>>> import numpy as np
>>> np.set_printoptions(precision=2, suppress=True, linewidth=100)
>>> def tidy(a):
...     return np.round(a, 2) + 0
... 
>>> A = np.loadtxt("test2.csv", delimiter=",")
>>> print(A)
[[ 5.97  7.96]
 [17.9  24.05]
 [27.06 36.01]
 [20.93 28.01]]
>>> rng = np.random.default_rng(937746)
>>> A2 = A + rng.integers(-2, 3, (4, 1)) @ rng.integers(-2, 3, (1, 2))
>>> print(tidy(A2))
[[ 1.97 11.96]
 [13.9  28.05]
 [29.06 34.01]
 [20.93 28.01]]
>>> print(np.linalg.matrix_rank(A2 - A, tol=1e-8))
1
>>> print(tidy(A2 - A))
[[-4.  4.]
 [-4.  4.]
 [ 2. -2.]
 [ 0.  0.]]
>>> A2 = np.c_[A[:, :1] @ np.array([[0]]), np.array([2, -2, -2, -1])]
>>> print(A2)
[[ 0.  2.]
 [ 0. -2.]
 [ 0. -2.]
 [ 0. -1.]]
>>> print(np.linalg.matrix_rank(A2))
1
>>> print(np.linalg.matrix_rank(np.c_[A, A2]))
3
>>> x0 = np.array([1, 0])
>>> target = A @ x0
>>> print(tidy(np.linalg.pinv(A) @ A))
[[1. 0.]
 [0. 1.]]
>>> print(target)
[ 5.97 17.9  27.06 20.93]
>>> print(tidy(np.linalg.solve(A.T @ A, A.T @ target)))
[1. 0.]
>>> target = target + 0.02 * rng.normal(size=4)
>>> print(tidy(target))
[ 5.91 17.9  27.07 20.91]
>>> coef, *_ = np.linalg.lstsq(A, target)
>>> print(coef.round())
[ 1. -0.]
>>> x0 = np.array([-1, -3])
>>> h1 = np.maximum(A @ x0, 0)
>>> print(np.flatnonzero(h1 > 1e-9))
[]
>>> print(A.T @ h1)
[0. 0.]
>>> print(tidy(np.maximum(A @ x0, 0) - np.maximum(-A @ x0, 0)))
[ -29.85  -90.05 -135.09 -104.96]
>>> proj = A @ np.linalg.solve(A.T @ A, A.T)
>>> print(np.allclose(proj @ proj, proj))
True
>>> print(tidy(np.diag(proj)))
[0.03 0.7  0.91 0.36]
>>> F = np.loadtxt("run12.csv", delimiter=",")
>>> print(tidy(F))
[[-0.12 -0.51  0.85]
 [-0.06 -0.85 -0.52]
 [ 0.99 -0.12  0.07]]
>>> proj = np.triu(np.array([[1, -2, 2], [1, -2, 2], [-2, 2, 0]]), 1) + np.eye(3)
>>> A2 = proj @ F @ np.linalg.inv(proj)
>>> print(tidy(np.linalg.det(A2)))
1.0
>>> print(tidy(np.poly(A2)))
[ 1.   0.9 -0.9 -1. ]
>>> print(np.linalg.matrix_rank(A2))
3
>>> A2 = np.linalg.inv(F)
>>> print(tidy(A2))
[[-0.12 -0.06  0.99]
 [-0.51 -0.85 -0.12]
 [ 0.85 -0.52  0.07]]
>>> print(tidy(np.linalg.det(F) * np.linalg.det(A2)))
1.0
>>> print(tidy(np.linalg.det(F) * A2))
[[-0.12 -0.06  0.99]
 [-0.51 -0.85 -0.12]
 [ 0.85 -0.52  0.07]]
>>> print(tidy(np.linalg.cond(F)))
1.0
>>> print(tidy(np.linalg.inv(A2)))
[[-0.12 -0.51  0.85]
 [-0.06 -0.85 -0.52]
 [ 0.99 -0.12  0.07]]
>>> idx = rng.integers(0, 2, 4)
>>> X = np.triu((idx[:, None] == idx) & (rng.random((4, 4)) < 0.8), 1).astype(int)
>>> X += X.T
>>> print(X)
[[0 0 0 1]
 [0 0 1 0]
 [0 1 0 0]
 [1 0 0 0]]
>>> print(tidy(np.linalg.svd(X, compute_uv=False)))
[1. 1. 1. 1.]
>>> print(X[:, 0] @ X[:, 3])
0
>>> M = np.array([[-7, -5, 7], [-9, 5, 1], [-9, 2, 6]]) * (rng.random((3, 3)) < 0.3)
>>> print(M)
[[ 0 -5  0]
 [ 0  0  1]
 [ 0  0  0]]
>>> # triangular: eigenvalues sit on the diagonal
>>> print(tidy(np.sort(np.linalg.eigvals(M))))
[0. 0. 0.]
>>> print(M @ M)
[[ 0  0 -5]
 [ 0  0  0]
 [ 0  0  0]]
>>> print(np.prod(np.diag(M)), tidy(np.linalg.det(M)))
0 0.0
>>> print(np.linalg.matrix_power(M - np.diag(np.diag(M)), 3))
[[0 0 0]
 [0 0 0]
 [0 0 0]]
>>> x0 = np.array([4, 8, 4])
>>> print((M * x0).sum(axis=1))
[-40   4   0]
>>> print(M * x0)
[[  0 -40   0]
 [  0   0   4]
 [  0   0   0]]
>>> print(M @ (2 * x0))
[-80   8   0]
>>> print(np.einsum("ij,j->i", M, x0))
[-40   4   0]
>>> left, sigma, Vt = np.linalg.svd(M, full_matrices=False)
>>> print(Vt @ Vt.T)
[[1. 0. 0.]
 [0. 1. 0.]
 [0. 0. 1.]]
>>> print(np.allclose(left * sigma @ Vt, M))
True
>>> print(np.abs(Vt[0]))
[0. 1. 0.]
>>> print(left.shape, sigma.shape, Vt.shape)
(3, 3) (3,) (3, 3)
>>> print(left.T @ left)
[[1. 0. 0.]
 [0. 1. 0.]
 [0. 0. 1.]]
>>> print(tidy(np.cumsum(sigma ** 2) / np.sum(sigma ** 2)))
[0.96 1.   1.  ]
>>> print(tidy(M @ np.linalg.pinv(M) @ M))
[[ 0. -5.  0.]
 [ 0.  0.  1.]
 [ 0.  0.  0.]]
>>> print(tidy(np.trace(np.linalg.pinv(M) @ M)))
2.0
>>> arr = np.array([[0.4, -0.1, -0.4],
...     [0.9, 0.7, 0.7],
...     [-1.9, -0.4, -1.5],
...     [-1.8, 0.0, -1.2],
...     [2.4, -1.2, -0.1],
...     [0.5, -1.3, 1.3],
...     [0.8, -0.5, 1.1],
...     [-0.7, 0.6, -0.9],
...     [-0.2, -1.8, 0.8],
...     [0.1, 0.1, -3.3]])
>>> arr[0] *= 20
>>> print(arr)
[[ 8.  -2.  -8. ]
 [ 0.9  0.7  0.7]
 [-1.9 -0.4 -1.5]
 [-1.8  0.  -1.2]
 [ 2.4 -1.2 -0.1]
 [ 0.5 -1.3  1.3]
 [ 0.8 -0.5  1.1]
 [-0.7  0.6 -0.9]
 [-0.2 -1.8  0.8]
 [ 0.1  0.1 -3.3]]
>>> basis = arr[[9, 5]].astype(float)
>>> for _ in range(4):
...     idx = np.linalg.norm(arr[:, None] - basis, axis=-1).argmin(axis=1)
...     basis = np.array([arr[idx == j].mean(axis=0) for j in range(2)])
... 
>>> print(idx)
[0 1 1 1 1 1 1 1 1 1]
>>> print(np.abs(basis[1] - basis[0]).argmax())
0
>>> print(np.bincount(idx))
[1 9]
>>> print(tidy(basis))
[[ 8.   -2.   -8.  ]
 [ 0.01 -0.42 -0.34]]
>>> blk = np.stack([A, -3 * A, A[::-1]])
>>> print(blk.shape)
(3, 4, 2)
>>> x0 = np.array([1, 3, 8])
>>> print(tidy(arr * x0))
[[  8.   -6.  -64. ]
 [  0.9   2.1   5.6]
 [ -1.9  -1.2 -12. ]
 [ -1.8   0.   -9.6]
 [  2.4  -3.6  -0.8]
 [  0.5  -3.9  10.4]
 [  0.8  -1.5   8.8]
 [ -0.7   1.8  -7.2]
 [ -0.2  -5.4   6.4]
 [  0.1   0.3 -26.4]]
>>> print(tidy(arr @ x0))
[-62.    8.6 -15.1 -11.4  -2.    7.    8.1  -6.1   0.8 -26. ]
>>> print((arr @ x0).argmax())
1
>>> print(tidy(np.linalg.norm(A[0], 1)), tidy(np.linalg.norm(A[0], np.inf)))
13.93 7.96
>>> print(tidy(np.linalg.norm(A, axis=0)))
[39.07 52.18]
>>> print(tidy(np.linalg.norm(A, 2)))
65.19
>>> print(tidy(np.linalg.norm(A) ** 2 / np.linalg.norm(A, 2) ** 2))
1.0
>>> print(tidy(np.linalg.norm(A[0] - A[1])))
20.03
>>> print(tidy(np.linalg.norm(A, 1)), tidy(np.linalg.norm(A, np.inf)))
96.03 63.07
>>> J = np.diag(10 * np.array([3, 0, 3])) + np.array([[4, 3, 5], [1, 2, 2], [1, 2, 0]])
>>> print(J)
[[34  3  5]
 [ 1  2  2]
 [ 1  2 30]]
>>> left, sigma, Vt = np.linalg.svd(J)
>>> print(tidy(sigma))
[35.91 28.49  1.78]
>>> print(np.argmax(sigma[:-1] / (sigma[1:] + 1e-6)) + 1)
2
>>> A2 = left[:, :2] @ np.diag(sigma[:2]) @ Vt[:2]
>>> print(tidy(np.abs(J - A2).max()))
1.76
>>> print(tidy(np.linalg.norm(J - A2, 2)), tidy(sigma[2]))
1.78 1.78
>>> print(np.linalg.matrix_rank(J, rtol=0.05))
2
>>> mat = np.array([[-6, -6, -7, 9], [-5, -3, 0, 6], [-7, -5, 0, 8], [8, 0, 9, 8]])
>>> mat[-1] = mat[0] + -2 * mat[1]
>>> print(mat)
[[-6 -6 -7  9]
 [-5 -3  0  6]
 [-7 -5  0  8]
 [ 4  0 -7 -3]]
>>> A2 = mat + rng.integers(-2, 3, (4, 3)) @ rng.integers(-2, 3, (3, 4))
>>> print(A2)
[[ -8  -4  -6   9]
 [ -7  -2   2   6]
 [-11   1   0   8]
 [  2   4  -6  -3]]
>>> print(tidy(np.linalg.svd(A2 - mat, compute_uv=False)))
[9.21 2.35 0.85 0.  ]
>>> rank = np.linalg.matrix_rank(mat)
>>> print(rank)
3
>>> null = np.linalg.svd(mat)[2][rank:].T
>>> print(tidy(mat @ null))
[[0.]
 [0.]
 [0.]
 [0.]]
>>> print(np.allclose(mat @ null, 0))
True
>>> print(tidy(null[:, 0] / null[np.abs(null[:, 0]).round(6).argmax(), 0]))
[ 1.   -0.33  0.29  0.67]
>>> W0 = np.load("layer17.npy")
>>> print(W0)
[[1.99 3.01 0.95]
 [1.99 3.02 1.01]
 [2.01 3.02 0.99]
 [1.99 2.99 1.02]
 [1.   3.   2.99]
 [0.99 2.99 3.03]
 [1.01 3.01 2.98]
 [1.   2.99 3.02]
 [2.97 3.03 0.97]
 [3.02 2.99 1.01]
 [3.   3.03 0.98]
 [2.98 3.03 1.03]]
>>> A2 = arr + rng.integers(-2, 3, (10, 1)) @ rng.integers(-2, 3, (1, 3))
>>> print(tidy(A2))
[[ 8.  -2.  -9. ]
 [ 0.9  0.7  0.7]
 [-1.9 -0.4 -1.5]
 [-1.8  0.  -2.2]
 [ 2.4 -1.2  1.9]
 [ 0.5 -1.3  2.3]
 [ 0.8 -0.5 -0.9]
 [-0.7  0.6 -2.9]
 [-0.2 -1.8 -1.2]
 [ 0.1  0.1 -5.3]]
>>> print(tidy(np.linalg.svd(A2 - arr, compute_uv=False)))
[4.8 0.  0. ]
>>> print(tidy(np.abs(A2 - arr).sum(axis=1)))
[1. 0. 0. 1. 2. 1. 2. 2. 2. 2.]
>>> cen = W0 - W0.mean(axis=0)
>>> V = np.linalg.svd(cen)[2][:2]
>>> A2 = cen - cen @ V.T @ V
>>> print(tidy(A2.std(axis=0)))
[0.   0.01 0.  ]
>>> print(np.linalg.norm(A2, axis=1).round(6).argmax())
9
>>> print(tidy(np.diag(V.T @ V)))
[1. 0. 1.]
>>> print(tidy(np.linalg.norm(A2) / np.linalg.norm(cen)))
0.01
>>> x0 = np.array([2, -5, 4])
>>> h1 = np.maximum(W0 @ x0, 0)
>>> print(W0.T @ h1)
[0. 0. 0.]
>>> print(np.maximum(W0 @ (3 * x0), 0))
[0. 0. 0. 0. 0. 0. 0. 0. 0. 0. 0. 0.]
>>> print(h1)
[0. 0. 0. 0. 0. 0. 0. 0. 0. 0. 0. 0.]
>>> print(tidy(np.maximum(W0 @ x0, 0) - np.maximum(-W0 @ x0, 0)))
[-7.27 -7.08 -7.12 -6.89 -1.04 -0.85 -1.11 -0.87 -5.33 -4.87 -5.23 -5.07]
>>> print(np.flatnonzero(h1 > 1e-9))
[]
